$ ipython --no-banner

In [1]: import numpy as np

In [2]: from numpy import linalg as LA

In [3]: np.set_printoptions(precision=3, suppress=True, linewidth=140)

In [4]: def rd(a):
   ...:     return np.round(a, 3) + 0
   ...: 

In [5]: rng = np.random.default_rng(51)

In [6]: data = np.eye(3, dtype=int)[rng.permutation(3)] * np.array([-4, -3, -5])

In [7]: data
Out[7]: 
array([[ 0, -3,  0],
       [ 0,  0, -5],
       [-4,  0,  0]])

In [8]: x = np.array([-9, 7, -9])

In [9]: np.sign((data @ x).round(6))
Out[9]: array([-1,  1,  1])

In [10]: data * x
Out[10]: 
array([[  0, -21,   0],
       [  0,   0,  45],
       [ 36,   0,   0]])

In [11]: data @ (2 * x)
Out[11]: array([-42,  90,  72])

In [12]: (data * x).sum(axis=1)
Out[12]: array([-21,  45,  36])

In [13]: U, sv, vt = LA.svd(data, full_matrices=False)

In [14]: np.cumsum(sv ** 2) / np.sum(sv ** 2)
Out[14]: array([0.5 , 0.82, 1.  ])

In [15]: sv
Out[15]: array([5., 4., 3.])

In [16]: np.abs(vt[0])
Out[16]: array([0., 0., 1.])

In [17]: np.allclose(U * sv @ vt, data)
Out[17]: True

In [18]: U.shape, sv.shape, vt.shape
Out[18]: ((3, 3), (3,), (3, 3))

In [19]: (sv > 1e-8).sum()
Out[19]: np.int64(3)

In [20]: vt @ vt.T
Out[20]: 
array([[1., 0., 0.],
       [0., 1., 0.],
       [0., 0., 1.]])

In [21]: x = np.array([2, 0, 1])

In [22]: rhs = data @ x

In [23]: coef, lr = np.zeros(3), 1 / LA.norm(data, 2) ** 2

In [24]: for i in range(6):
    ...:     coef -= lr * data.T @ (data @ coef - rhs)
    ...:     if i % 2 == 0: print(i, round(LA.norm(data @ coef - rhs), 3))
    ...: 
0 2.88
2 0.373
4 0.048

In [25]: rd(coef)
Out[25]: array([1.996, 0.   , 1.   ])
